$ ipython --no-banner

In [1]: import numpy as np

In [2]: np.set_printoptions(precision=2, suppress=True, linewidth=200)

In [3]: def rd(a):
   ...:     return np.round(a, 2) + 0
   ...: 

In [4]: E = np.loadtxt("arr.csv", delimiter=",")

In [5]: E
Out[5]: 
array([[ -2.92,  -2.87,  -1.73],
       [-11.51, -11.5 ,  -7.09],
       [ -6.18,  -6.12,  -3.84],
       [ -9.31,  -9.35,  -5.81],
       [-12.69, -12.69,  -7.93],
       [-11.11, -11.11,  -7.  ],
       [ -7.37,  -7.34,  -4.52],
       [ 15.76,  15.7 ,   9.86],
       [  8.48,   8.45,   5.32],
       [  9.66,   9.75,   6.  ],
       [ -1.1 ,  -1.05,  -0.7 ],
       [  2.6 ,   2.7 ,   1.67],
       [ -3.95,  -4.01,  -2.54]])

In [6]: dist = np.linalg.norm(E[:, None] - E[None], axis=-1)

In [7]: rd(dist[0])
Out[7]: array([ 0.  , 13.3 ,  5.06,  9.97, 15.18, 12.76,  6.9 , 28.78, 17.54, 19.42,  2.77,  8.55,  1.74])

In [8]: dist[0].round(6).argsort(kind="stable")[:4]
Out[8]: array([ 0, 12, 10,  2])

In [9]: rd(dist[:5, :5])
Out[9]: 
array([[ 0.  , 13.3 ,  5.06,  9.97, 15.18],
       [13.3 ,  0.  ,  8.24,  3.33,  1.87],
       [ 5.06,  8.24,  0.  ,  4.91, 10.11],
       [ 9.97,  3.33,  4.91,  0.  ,  5.2 ],
       [15.18,  1.87, 10.11,  5.2 ,  0.  ]])

In [10]: np.flatnonzero(dist[0] < dist.mean() / 2)
Out[10]: array([ 0,  2,  6, 10, 12])

In [11]: print(rd(np.linalg.norm(E, axis=1)))
[ 4.44 17.75  9.51 14.42 19.62 17.2  11.34 24.33 13.1  14.98  1.67  4.1   6.18]

In [12]: rd(np.abs(np.linalg.svd(E)[2][-1]))
Out[12]: array([0.69, 0.72, 0.05])

In [13]: print([round(float(x), 2) for x in np.linalg.svd(E, compute_uv=False)[:3]])
[49.88, 0.17, 0.14]

In [14]: rd(np.linalg.norm(E, 2) / np.linalg.norm(E))
Out[14]: np.float64(1.0)

In [15]: np.argsort(-np.linalg.norm(E, axis=0).round(6), kind="stable")[:3]
Out[15]: array([0, 1, 2])

In [16]: round(np.log10(np.linalg.cond(E)))
Out[16]: 3
